In [1]: import numpy as np

In [2]: from numpy import linalg as LA

In [3]: np.set_printoptions(precision=1, suppress=True, linewidth=160, floatmode="fixed")

In [4]: E = np.array([[0.5, 1.7, 2.5],
   ...:     [2.4, 0.9, 1.4],
   ...:     [1.0, -0.2, 3.8],
   ...:     [-4.3, 3.9, 2.5],
   ...:     [-3.4, 4.7, -0.8],
   ...:     [-0.6, 3.5, -0.6],
   ...:     [-1.9, -0.8, -1.2],
   ...:     [5.7, 0.6, 4.7],
   ...:     [4.2, 1.0, -1.4],
   ...:     [2.6, -1.9, 2.2],
   ...:     [2.7, 2.7, 1.1],
   ...:     [2.0, -2.3, 0.6],
   ...:     [-1.3, -0.7, 2.5],
   ...:     [-2.5, 0.8, 0.4]])

In [5]: cov = np.cov(E, rowvar=False)

In [6]: np.argwhere(np.triu(np.abs(np.corrcoef(E.T)) > 0.8, 1))
Out[6]: array([], shape=(0, 2), dtype=int64)

In [7]: np.corrcoef(E.T)
Out[7]: 
array([[ 1.0, -0.4,  0.3],
       [-0.4,  1.0, -0.2],
       [ 0.3, -0.2,  1.0]])

In [8]: cov
Out[8]: 
array([[ 8.7, -2.6,  1.6],
       [-2.6,  4.5, -0.8],
       [ 1.6, -0.8,  3.5]])

In [9]: out = E / np.sqrt((E ** 2).mean(axis=1, keepdims=True))

In [10]: LA.matrix_rank(out) == LA.matrix_rank(E)
Out[10]: np.True_

In [11]: E - E.mean(axis=1, keepdims=True)
Out[11]: 
array([[-1.1,  0.1,  0.9],
       [ 0.8, -0.7, -0.2],
       [-0.5, -1.7,  2.3],
       [-5.0,  3.2,  1.8],
       [-3.6,  4.5, -1.0],
       [-1.4,  2.7, -1.4],
       [-0.6,  0.5,  0.1],
       [ 2.0, -3.1,  1.0],
       [ 2.9, -0.3, -2.7],
       [ 1.6, -2.9,  1.2],
       [ 0.5,  0.5, -1.1],
       [ 1.9, -2.4,  0.5],
       [-1.5, -0.9,  2.3],
       [-2.1,  1.2,  0.8]])

In [12]: LA.norm(out, axis=1)
Out[12]: array([1.7, 1.7, 1.7, 1.7, 1.7, 1.7, 1.7, 1.7, 1.7, 1.7, 1.7, 1.7, 1.7, 1.7])

In [13]: Xc = E - E.mean(axis=0)

In [14]: vecs = LA.svd(Xc)[2][:2]

In [15]: out = Xc - Xc @ vecs.T @ vecs

In [16]: np.diag(vecs.T @ vecs)
Out[16]: array([1.0, 0.9, 0.1])

In [17]: LA.norm(out, axis=1).round(6).argmax()
Out[17]: np.int64(8)

In [18]: round(float(LA.norm(out) / LA.norm(Xc)), 1)
Out[18]: 0.4

In [19]: np.round(np.cov(Xc @ vecs.T, rowvar=False), 1) + 0
Out[19]: 
array([[10.4,  0.0],
       [ 0.0,  3.3]])

In [20]: out.std(axis=0)
Out[20]: array([0.2, 0.5, 1.6])

In [21]: (Xc @ vecs.T).std(axis=0)
Out[21]: array([3.1, 1.8])
